% python3 -q
>>> import numpy as np
>>> import numpy.linalg as la
>>> np.set_printoptions(precision=2, suppress=True, linewidth=160, floatmode="fixed")
>>> W0 = np.loadtxt("m.csv", delimiter=",")
>>> print(W0)
[[ 5.00  6.00  7.00  8.00  9.00]
 [10.00 11.00 12.00 13.00 14.00]
 [15.00 16.00 17.00 18.00 19.00]
 [20.00 21.00 22.00 23.00 24.00]
 [25.00 26.00 27.00 28.00 29.00]
 [30.00 31.00 32.00 33.00 34.00]
 [35.00 36.00 37.00 38.00 39.00]
 [40.00 41.00 42.00 43.00 44.00]
 [45.00 46.00 47.00 48.00 49.00]
 [50.00 51.00 52.00 53.00 54.00]]
>>> rng = np.random.default_rng(81861)
>>> A2 = W0 + rng.integers(-2, 3, (10, 2)) @ rng.integers(-2, 3, (2, 5))
>>> print(A2)
[[ 4.00  6.00 10.00  4.00 11.00]
 [ 8.00 11.00 10.00 13.00 10.00]
 [16.00 16.00 12.00 24.00 15.00]
 [20.00 21.00 20.00 25.00 22.00]
 [23.00 26.00 33.00 20.00 33.00]
 [31.00 31.00 33.00 33.00 36.00]
 [33.00 36.00 41.00 32.00 41.00]
 [41.00 41.00 43.00 43.00 46.00]
 [44.00 46.00 52.00 42.00 53.00]
 [49.00 51.00 55.00 49.00 56.00]]
>>> print(la.matrix_rank(A2 - W0, tol=1e-8))
2
>>> print(np.abs(A2 - W0).sum(axis=1))
[10.00  8.00 16.00  6.00 20.00  4.00 14.00  4.00 16.00 10.00]
>>> lab = W0[:, 2] > np.median(W0[:, 2])
>>> f = W0[lab].mean(axis=0) - W0[~lab].mean(axis=0)
>>> print(np.argsort(-np.abs(f).round(6), kind="stable"))
[0 1 2 3 4]
>>> A2 = W0[0, 0] * W0[1:] - np.outer(W0[1:, 0], W0[0])
>>> print(A2)
[[   0.00   -5.00  -10.00  -15.00  -20.00]
 [   0.00  -10.00  -20.00  -30.00  -40.00]
 [   0.00  -15.00  -30.00  -45.00  -60.00]
 [   0.00  -20.00  -40.00  -60.00  -80.00]
 [   0.00  -25.00  -50.00  -75.00 -100.00]
 [   0.00  -30.00  -60.00  -90.00 -120.00]
 [   0.00  -35.00  -70.00 -105.00 -140.00]
 [   0.00  -40.00  -80.00 -120.00 -160.00]
 [   0.00  -45.00  -90.00 -135.00 -180.00]]
>>> print(W0[:, 0] / W0[0, 0])
[ 1.00  2.00  3.00  4.00  5.00  6.00  7.00  8.00  9.00 10.00]
>>> print(la.matrix_rank(A2), la.matrix_rank(W0))
1 2
>>> U, sigma, Vh = la.svd(W0)
>>> print(np.argmax(sigma[:-1] / (sigma[1:] + 1e-6)) + 1)
2
>>> print(sigma.round(2) + 0)
[232.18   4.37   0.00   0.00   0.00]
>>> A2 = U[:, :2] @ np.diag(sigma[:2]) @ Vh[:2]
>>> print(A2)
[[ 5.00  6.00  7.00  8.00  9.00]
 [10.00 11.00 12.00 13.00 14.00]
 [15.00 16.00 17.00 18.00 19.00]
 [20.00 21.00 22.00 23.00 24.00]
 [25.00 26.00 27.00 28.00 29.00]
 [30.00 31.00 32.00 33.00 34.00]
 [35.00 36.00 37.00 38.00 39.00]
 [40.00 41.00 42.00 43.00 44.00]
 [45.00 46.00 47.00 48.00 49.00]
 [50.00 51.00 52.00 53.00 54.00]]
>>> print(round(float(la.norm(W0 - A2, 2)), 2), round(float(sigma[2]), 2))
0.0 0.0
>>> print(la.matrix_rank(W0, rtol=0.05))
1
>>> print(la.matrix_rank(A2))
2
>>> mat = np.loadtxt("w.csv", delimiter=",")
>>> print(mat)
[[-2.00  2.00  1.00  3.00  1.00  3.00  1.00]
 [ 0.00  4.00  2.00  1.00  0.00 -3.00 -2.00]
 [ 0.00 -6.00 -3.00  0.00  3.00 -3.00  2.00]
 [ 2.00  4.00  2.00  0.00 -2.00 -1.00  2.00]
 [-2.00 -2.00 -1.00  1.00  2.00  0.00  0.00]
 [-3.00 -4.00 -2.00  1.00 -2.00 -1.00  1.00]
 [ 3.00  0.00  0.00 -1.00  3.00  0.00  3.00]
 [ 3.00 -6.00 -3.00 -3.00 -2.00 -2.00 -3.00]
 [ 2.00 -4.00 -2.00 -1.00  3.00  3.00  3.00]
 [ 2.00 -6.00 -3.00  0.00  3.00 -3.00 -3.00]]
>>> print(round(np.trace(la.pinv(mat) @ mat), 2))
6.0
>>> print(np.allclose(mat[:-1].T @ la.lstsq(mat[:-1].T, mat[-1])[0], mat[-1]))
True
>>> print(np.round(mat @ la.pinv(mat) @ mat, 2) + 0)
[[-2.00  2.00  1.00  3.00  1.00  3.00  1.00]
 [ 0.00  4.00  2.00  1.00  0.00 -3.00 -2.00]
 [ 0.00 -6.00 -3.00  0.00  3.00 -3.00  2.00]
 [ 2.00  4.00  2.00  0.00 -2.00 -1.00  2.00]
 [-2.00 -2.00 -1.00  1.00  2.00  0.00  0.00]
 [-3.00 -4.00 -2.00  1.00 -2.00 -1.00  1.00]
 [ 3.00  0.00  0.00 -1.00  3.00  0.00  3.00]
 [ 3.00 -6.00 -3.00 -3.00 -2.00 -2.00 -3.00]
 [ 2.00 -4.00 -2.00 -1.00  3.00  3.00  3.00]
 [ 2.00 -6.00 -3.00  0.00  3.00 -3.00 -3.00]]
